% ipython --no-banner

In [1]: import numpy as np

In [2]: np.set_printoptions(precision=3, suppress=True, linewidth=200)

In [3]: def rd(a):
   ...:     return np.round(a, 3) + 0
   ...: 

In [4]: Y = np.array([[5, 9, 8, -7, -3, 2],
   ...:     [-2, -9, 2, 6, 5, 1],
   ...:     [-9, -1, -1, -4, 7, 2],
   ...:     [-3, 1, 2, 7, 7, -6],
   ...:     [1, -7, -7, -7, -4, -2],
   ...:     [-5, 2, -3, -9, 8, 0]])

In [5]: W0 = np.tril(Y)

In [6]: W0
Out[6]: 
array([[ 5,  0,  0,  0,  0,  0],
       [-2, -9,  0,  0,  0,  0],
       [-9, -1, -1,  0,  0,  0],
       [-3,  1,  2,  7,  0,  0],
       [ 1, -7, -7, -7, -4,  0],
       [-5,  2, -3, -9,  8,  0]])

In [7]: rd(np.sort(np.linalg.eigvals(W0)))
Out[7]: array([-9., -4., -1.,  0.,  5.,  7.])

In [8]: W0 @ W0
Out[8]: 
array([[  25,    0,    0,    0,    0,    0],
       [   8,   81,    0,    0,    0,    0],
       [ -34,   10,    1,    0,    0,    0],
       [ -56,   -4,   12,   49,    0,    0],
       [  99,   91,   21,  -21,   16,    0],
       [  33,  -80,  -71, -119,  -32,    0]])

In [9]: np.linalg.matrix_rank(W0 - W0[0, 0] * np.eye(6))
Out[9]: np.int64(5)

In [10]: f = np.array([0, 2, 3])

In [11]: np.array([np.convolve(row, f, "same") for row in W0])
Out[11]: 
array([[ 10,  15,   0,   0,   0,   0],
       [ -4, -24, -27,   0,   0,   0],
       [-18, -29,  -5,  -3,   0,   0],
       [ -6,  -7,   7,  20,  21,   0],
       [  2, -11, -35, -35, -29, -12],
       [-10, -11,   0, -27, -11,  24]])

In [12]: feats = np.loadtxt("m.csv", delimiter=",")

In [13]: print(feats)
[[-0.263  0.263 -0.057  0.075  0.267 -0.375  0.496 -0.747 -1.434 -0.634]
 [ 0.263 -0.769 -0.136  0.535 -0.07  -0.366  0.421 -0.23  -0.025  0.089]
 [-0.057 -0.136 -1.134 -0.164  0.143  0.08   0.59  -0.458 -0.176 -0.17 ]
 [ 0.075  0.535 -0.164  1.111 -0.544 -0.077 -0.408  0.496  0.232 -0.795]
 [ 0.267 -0.07   0.143 -0.544 -0.935 -0.031 -0.045  0.113 -0.132  0.387]
 [-0.375 -0.366  0.08  -0.077 -0.031 -0.012 -0.508  0.393 -0.293 -0.97 ]
 [ 0.496  0.421  0.59  -0.408 -0.045 -0.508  0.027 -1.192  0.281 -1.369]
 [-0.747 -0.23  -0.458  0.496  0.113  0.393 -1.192 -0.262 -0.393  0.375]
 [-1.434 -0.025 -0.176  0.232 -0.132 -0.293  0.281 -0.393  1.181  0.293]
 [-0.634  0.089 -0.17  -0.795  0.387 -0.97  -1.369  0.375  0.293  1.056]]

In [14]: Q, Rm = np.linalg.qr(feats)

In [15]: rd(Q.T @ Q)
Out[15]: 
array([[1., 0., 0., 0., 0., 0., 0., 0., 0., 0.],
       [0., 1., 0., 0., 0., 0., 0., 0., 0., 0.],
       [0., 0., 1., 0., 0., 0., 0., 0., 0., 0.],
       [0., 0., 0., 1., 0., 0., 0., 0., 0., 0.],
       [0., 0., 0., 0., 1., 0., 0., 0., 0., 0.],
       [0., 0., 0., 0., 0., 1., 0., 0., 0., 0.],
       [0., 0., 0., 0., 0., 0., 1., 0., 0., 0.],
       [0., 0., 0., 0., 0., 0., 0., 1., 0., 0.],
       [0., 0., 0., 0., 0., 0., 0., 0., 1., 0.],
       [0., 0., 0., 0., 0., 0., 0., 0., 0., 1.]])

In [16]: print(rd(abs(Rm[0, 0])), rd(np.linalg.norm(feats[:, 0])))
1.903 1.903

In [17]: f = np.array([1, 0])

In [18]: rd(np.cross(feats[6, :3], feats[0, :3]))
Out[18]: array([-0.179, -0.127,  0.241])

In [19]: np.polyval(f, feats[6])
Out[19]: array([ 0.496,  0.421,  0.59 , -0.408, -0.045, -0.508,  0.027, -1.192,  0.281, -1.369])

In [20]: x0 = np.array([3, 1, 3, 0, 0, 3, 3, 0, 1, 1])

In [21]: h1 = np.maximum(feats @ x0, 0)

In [22]: rd(np.maximum(feats @ x0, 0) - np.maximum(-feats @ x0, 0))
Out[22]: array([-2.402, -0.159, -2.045, -1.75 ,  1.187, -4.074,  1.148, -6.26 , -3.417, -7.991])

In [23]: np.flatnonzero(h1 > 1e-9)
Out[23]: array([4, 6])

In [24]: rd(feats.T @ h1)
Out[24]: array([ 0.886,  0.4  ,  0.847, -1.114, -1.162, -0.62 , -0.022, -1.234,  0.166, -1.112])

In [25]: print(rd(h1))
[0.    0.    0.    0.    1.187 0.    1.148 0.    0.    0.   ]

In [26]: J = np.loadtxt("mat.csv", delimiter=",")

In [27]: J
Out[27]: 
array([[  1.,  -2.,   4.,  -8.],
       [  1.,  -1.,   1.,  -1.],
       [  1.,   0.,   0.,   0.],
       [  1.,   1.,   1.,   1.],
       [  1.,   2.,   4.,   8.],
       [  1.,   3.,   9.,  27.],
       [  1.,   4.,  16.,  64.],
       [  1.,   5.,  25., 125.]])

In [28]: x0 = np.array([5, 5, 2, 5])

In [29]: y = J @ x0

In [30]: rd(np.linalg.lstsq(J, y)[0])
Out[30]: array([5., 5., 2., 5.])

In [31]: y
Out[31]: array([-37.,  -3.,   5.,  17.,  63., 173., 377., 705.])

In [32]: rd(np.linalg.solve(J.T @ J, J.T @ y))
Out[32]: array([5., 5., 2., 5.])

In [33]: rng = np.random.default_rng(70)

In [34]: y = y + 0.3 * rng.normal(size=8)

In [35]: rd(y)
Out[35]: array([-37.025,  -3.304,   5.272,  16.866,  63.421, 172.561, 377.139, 704.994])

In [36]: b, *_ = np.linalg.lstsq(J, y)

In [37]: rd(b)
Out[37]: array([5.033, 5.025, 1.978, 5.003])

In [38]: rd(np.linalg.norm(y - J @ b))
Out[38]: np.float64(0.744)

In [39]: [round(float(np.linalg.norm(np.linalg.solve(J.T @ J + lam * np.eye(4), J.T @ y))), 2) for lam in (0, 1, 10, 100)]
Out[39]: [8.92, 8.13, 6.56, 5.66]
